In [1]: import numpy as np

In [2]: import numpy.linalg as la

In [3]: np.set_printoptions(precision=3, suppress=True, linewidth=160)

In [4]: def tidy(a):
   ...:     return np.round(a, 3) + 0
   ...: 

In [5]: f = np.array([1, -1, -5, 4, 5, 5])

In [6]: mat = f[np.abs(np.subtract.outer(np.arange(6), np.arange(6)))]

In [7]: print(mat)
[[ 1 -1 -5  4  5  5]
 [-1  1 -1 -5  4  5]
 [-5 -1  1 -1 -5  4]
 [ 4 -5 -1  1 -1 -5]
 [ 5  4 -5 -1  1 -1]
 [ 5  5  4 -5 -1  1]]

In [8]: evals, vecs = la.eigh(mat)

In [9]: x0 = np.array([1, 2, 1, 1, 2, 2])

In [10]: print(tidy(vecs * np.abs(evals) @ vecs.T))
[[ 8.857  1.815 -1.175 -0.838  1.441 -2.665]
 [ 1.815  7.544  0.455 -2.529  0.336  1.441]
 [-1.175  0.455  7.471 -2.119 -2.529 -0.838]
 [-0.838 -2.529 -2.119  7.471  0.455 -1.175]
 [ 1.441  0.336 -2.529  0.455  7.544  1.815]
 [-2.665  1.441 -0.838 -1.175  1.815  8.857]]

In [11]: print(tidy(vecs * np.maximum(evals, 0) @ vecs.T))
[[ 4.928  0.408 -3.088  1.581  3.221  1.168]
 [ 0.408  4.272 -0.273 -3.764  2.168  3.221]
 [-3.088 -0.273  4.236 -1.56  -3.764  1.581]
 [ 1.581 -3.764 -1.56   4.236 -0.273 -3.088]
 [ 3.221  2.168 -3.764 -0.273  4.272  0.408]
 [ 1.168  3.221  1.581 -3.088  0.408  4.928]]

In [12]: feats = np.loadtxt("x.csv", delimiter=",")

In [13]: print(feats)
[[ 0.  5.  0.  0.]
 [-1.  0. -3.  0.]
 [ 0.  0. -1.  0.]
 [ 0. -5.  0.  0.]]

In [14]: print(tidy(la.det(feats)))
0.0

In [15]: print((feats - feats.T) / 2)
[[ 0.   3.   0.   0. ]
 [-3.   0.  -1.5  2.5]
 [ 0.   1.5  0.   0. ]
 [ 0.  -2.5  0.   0. ]]

In [16]: print(tidy(np.abs(la.eigvals(feats)).max()))
2.236

In [17]: print(np.trace(feats))
-1.0

In [18]: print(tidy(la.matrix_power(feats, 2)))
[[ -5.   0. -15.   0.]
 [  0.  -5.   3.   0.]
 [  0.   0.   1.   0.]
 [  5.   0.  15.   0.]]

In [19]: rk = la.matrix_rank(feats)

In [20]: print(rk)
3

In [21]: ns = la.svd(feats)[2][rk:].T

In [22]: print(feats @ ns)
[[0.]
 [0.]
 [0.]
 [0.]]

In [23]: print(ns.shape)
(4, 1)

In [24]: print([int(la.matrix_rank(feats[:i])) for i in range(1, len(feats) + 1)])
[1, 2, 3, 3]

In [25]: print([int(la.matrix_rank(np.delete(feats, i, axis=0))) for i in range(4)])
[3, 2, 2, 3]

In [26]: U, sigma, VT = la.svd(feats)

In [27]: vecs = VT[:(sigma > 1e-8).sum()]

In [28]: rng = np.random.default_rng(98290)

In [29]: x0 = feats[3] + -1 * feats[0] + rng.integers(2) * np.eye(4)[0]

In [30]: print(x0)
[  0. -10.   0.   0.]

In [31]: print(tidy(np.diag(vecs.T @ vecs)))
[1. 1. 1. 0.]

In [32]: t = np.radians(135)

In [33]: r_ = np.eye(4)

In [34]: r_[2, 2] = r_[3, 3] = np.cos(t)

In [35]: r_[2, 3], r_[3, 2] = -np.sin(t), np.sin(t)

In [36]: print(tidy(r_))
[[ 1.     0.     0.     0.   ]
 [ 0.     1.     0.     0.   ]
 [ 0.     0.    -0.707 -0.707]
 [ 0.     0.     0.707 -0.707]]

In [37]: A2 = feats @ r_.T

In [38]: print(tidy(la.svd(feats, compute_uv=False)), tidy(la.svd(A2, compute_uv=False)))
[7.071 3.303 0.303 0.   ] [7.071 3.303 0.303 0.   ]

In [39]: Q, _ = la.qr(np.array([[0.6, 1.3, 2.4, -0.9, 1.3, 1.3],
    ...:     [0.1, 1.8, -1.3, -0.6, 0.3, 0.1],
    ...:     [1.7, 1.6, -1.4, -0.1, 1.5, -0.1],
    ...:     [-1.5, -2.2, 0.1, 0.0, -0.5, -0.8],
    ...:     [1.1, -0.6, 0.9, 1.1, 0.9, -0.7],
    ...:     [1.2, -0.5, 1.3, 0.9, 0.2, 0.7]]))

In [40]: arr = 4 * Q

In [41]: print(tidy(arr))
[[-0.84  -1.177  3.372 -1.394 -0.761  0.134]
 [-0.14  -2.316 -0.73   1.24  -1.311  2.613]
 [-2.38  -0.547 -1.893 -2.517 -0.323 -0.109]
 [ 2.1    1.537 -0.182 -2.079 -1.392  1.712]
 [-1.54   1.835  0.172  1.319 -2.875 -0.476]
 [-1.68   1.795  0.672  0.351  1.843  2.446]]

In [42]: print(tidy(arr[:, 0] @ arr[:, 5]))
0.0

In [43]: print(tidy(la.svd(arr, compute_uv=False)))
[4. 4. 4. 4. 4. 4.]

In [44]: print(tidy(la.norm(arr, axis=0)))
[4. 4. 4. 4. 4. 4.]

In [45]: print(tidy(arr.T @ arr))
[[16.  0.  0.  0.  0.  0.]
 [ 0. 16.  0.  0.  0.  0.]
 [ 0.  0. 16.  0.  0.  0.]
 [ 0.  0.  0. 16.  0.  0.]
 [ 0.  0.  0.  0. 16.  0.]
 [ 0.  0.  0.  0.  0. 16.]]

In [46]: A2 = np.array([[6, 9], [0, 8], [9, -4], [-5, 9], [3, -9], [5, 7]])

In [47]: print(tidy(np.einsum("ij,ij->i", arr, arr)))
[16. 16. 16. 16. 16. 16.]

In [48]: print(tidy(np.einsum("ik,kj->ij", arr, A2)))
[[ 30.663 -35.227]
 [ -4.477  24.386]
 [-20.257 -38.724]
 [ 25.745  37.732]
 [-25.286  34.541]
 [ 11.967   0.245]]

In [49]: print(la.matrix_rank(arr @ A2))
2

In [50]: print(tidy(np.einsum("ik,kj->ji", arr, A2)))
[[ 30.663  -4.477 -20.257  25.745 -25.286  11.967]
 [-35.227  24.386 -38.724  37.732  34.541   0.245]]

In [51]: print(np.vstack([arr, A2.T]).shape)
(8, 6)

In [52]: A2 = la.inv(arr)

In [53]: print(tidy(la.cond(arr)))
1.0

In [54]: print((np.abs(A2) > 1e-9).astype(int))
[[1 1 1 1 1 1]
 [1 1 1 1 1 1]
 [1 1 1 1 1 1]
 [1 1 1 1 1 1]
 [1 1 1 1 1 1]
 [1 1 1 1 1 1]]

In [55]: print(tidy(la.det(arr) * la.det(A2)))
1.0

In [56]: print(tidy(la.inv(A2)))
[[-0.84  -1.177  3.372 -1.394 -0.761  0.134]
 [-0.14  -2.316 -0.73   1.24  -1.311  2.613]
 [-2.38  -0.547 -1.893 -2.517 -0.323 -0.109]
 [ 2.1    1.537 -0.182 -2.079 -1.392  1.712]
 [-1.54   1.835  0.172  1.319 -2.875 -0.476]
 [-1.68   1.795  0.672  0.351  1.843  2.446]]

In [57]: print(np.allclose(A2, arr.T))
False

In [58]: print(tidy(la.slogdet(arr)[0]))
-1.0
